$ python3 -q
>>> import numpy as np
>>> np.set_printoptions(suppress=True, linewidth=200)
>>> def rnd(a):
...     return np.round(a, 2) + 0
... 
>>> Y = np.array([[2, 1, -1, 5, -1],
...     [2, 2, -3, -5, -5],
...     [1, 3, -2, -3, -1],
...     [5, -1, -5, 3, 4],
...     [3, -1, -2, 5, 1]])
>>> A = np.triu(Y, 1)
>>> print(A)
[[ 0  1 -1  5 -1]
 [ 0  0 -3 -5 -5]
 [ 0  0  0 -3 -1]
 [ 0  0  0  0  4]
 [ 0  0  0  0  0]]
>>> # rows and columns are dependent
>>> rng = np.random.default_rng(66330)
>>> labels = rng.permutation(5)
>>> print(labels)
[1 2 3 4 0]
>>> Y = A[labels][:, labels]
>>> print(Y)
[[ 0 -3 -5 -5  0]
 [ 0  0 -3 -1  0]
 [ 0  0  0  4  0]
 [ 0  0  0  0  0]
 [ 1 -1  5 -1  0]]
>>> print(rnd(np.sort(np.abs(np.linalg.eigvals(Y)))))
[0. 0. 0. 0. 0.]
>>> print(rnd(np.linalg.det(Y)), rnd(np.linalg.det(A[labels])))
0.0 0.0
>>> print(np.trace(Y))
0
>>> print(rnd(np.linalg.det(A.T)))
0.0
>>> print(rnd(np.linalg.eigvals(A).sum().real))
0.0
>>> print(rnd(np.linalg.det(A[::-1])))
0.0
>>> print(rnd(np.linalg.eigvals(A)))
[0. 0. 0. 0. 0.]
>>> print(np.einsum("ii->", A))
0
>>> print(np.poly(A))
[1. 0. 0. 0. 0. 0.]
>>> print(rnd(np.linalg.det(2 * A)), rnd(np.linalg.det(A)))
0.0 0.0
>>> print(np.kron(np.eye(2, dtype=int), A))
[[ 0  1 -1  5 -1  0  0  0  0  0]
 [ 0  0 -3 -5 -5  0  0  0  0  0]
 [ 0  0  0 -3 -1  0  0  0  0  0]
 [ 0  0  0  0  4  0  0  0  0  0]
 [ 0  0  0  0  0  0  0  0  0  0]
 [ 0  0  0  0  0  0  1 -1  5 -1]
 [ 0  0  0  0  0  0  0 -3 -5 -5]
 [ 0  0  0  0  0  0  0  0 -3 -1]
 [ 0  0  0  0  0  0  0  0  0  4]
 [ 0  0  0  0  0  0  0  0  0  0]]
